$ python -q
>>> import numpy as np
>>> np.set_printoptions(precision=1, suppress=True, linewidth=200)
>>> tidy = lambda a: np.round(a, 1) + 0
>>> J = np.load("sample12.npy")
>>> J
array([[2., 2., 1., 2., 0., 0., 0., 0., 0.],
       [2., 2., 1., 2., 0., 0., 0., 0., 0.],
       [1., 2., 1., 1., 0., 0., 0., 0., 0.],
       [1., 2., 2., 2., 0., 0., 0., 0., 0.],
       [0., 0., 0., 0., 2., 3., 3., 8., 1.],
       [0., 0., 0., 0., 3., 9., 9., 5., 4.],
       [0., 0., 0., 0., 9., 6., 2., 2., 2.],
       [0., 0., 0., 0., 4., 5., 9., 5., 1.],
       [0., 0., 0., 0., 0., 2., 6., 5., 1.]])
>>> rng = np.random.default_rng(958)
>>> A2 = J + rng.integers(-2, 3, (9, 8)) @ rng.integers(-2, 3, (8, 9))
>>> A2
array([[ 10.,   1.,  -1.,   6.,   0.,  -8.,   5.,   0.,  -4.],
       [ -1.,   5.,   1.,  -4.,  -3.,   2.,  -2.,   1.,  -6.],
       [ -3.,   8.,   0.,  10.,  -7.,  -9.,   5.,   4.,   7.],
       [  3.,   9.,  10.,  -1.,   0.,  -1.,   4.,   3.,   4.],
       [  4.,   5.,   8.,  -2.,  -7.,   1.,  11.,  13.,   8.],
       [  7.,   1.,   2.,   3.,  -9.,   0.,  17.,  12.,  13.],
       [ 12.,  -6.,  -2.,   8.,  -1.,  -2.,  12.,   4.,   6.],
       [  0.,   0.,  15.,   1.,   7.,   8.,  10.,  13.,   3.],
       [  4.,  -2.,  -7.,  -6., -11.,  -4.,   7.,   7.,  -4.]])
>>> np.abs(A2 - J).sum(axis=1)
array([32., 26., 52., 32., 50., 58., 62., 33., 44.])
>>> tidy(np.linalg.svd(A2 - J, compute_uv=False))
array([38. , 25.5, 16.9, 15.2,  9. ,  8. ,  4.1,  0.7,  0. ])
>>> A2 - J
array([[  8.,  -1.,  -2.,   4.,   0.,  -8.,   5.,   0.,  -4.],
       [ -3.,   3.,   0.,  -6.,  -3.,   2.,  -2.,   1.,  -6.],
       [ -4.,   6.,  -1.,   9.,  -7.,  -9.,   5.,   4.,   7.],
       [  2.,   7.,   8.,  -3.,   0.,  -1.,   4.,   3.,   4.],
       [  4.,   5.,   8.,  -2.,  -9.,  -2.,   8.,   5.,   7.],
       [  7.,   1.,   2.,   3., -12.,  -9.,   8.,   7.,   9.],
       [ 12.,  -6.,  -2.,   8., -10.,  -8.,  10.,   2.,   4.],
       [  0.,   0.,  15.,   1.,   3.,   3.,   1.,   8.,   2.],
       [  4.,  -2.,  -7.,  -6., -11.,  -6.,   1.,   2.,  -5.]])
>>> np.linalg.matrix_rank(A2 - J, tol=1e-8)
np.int64(8)
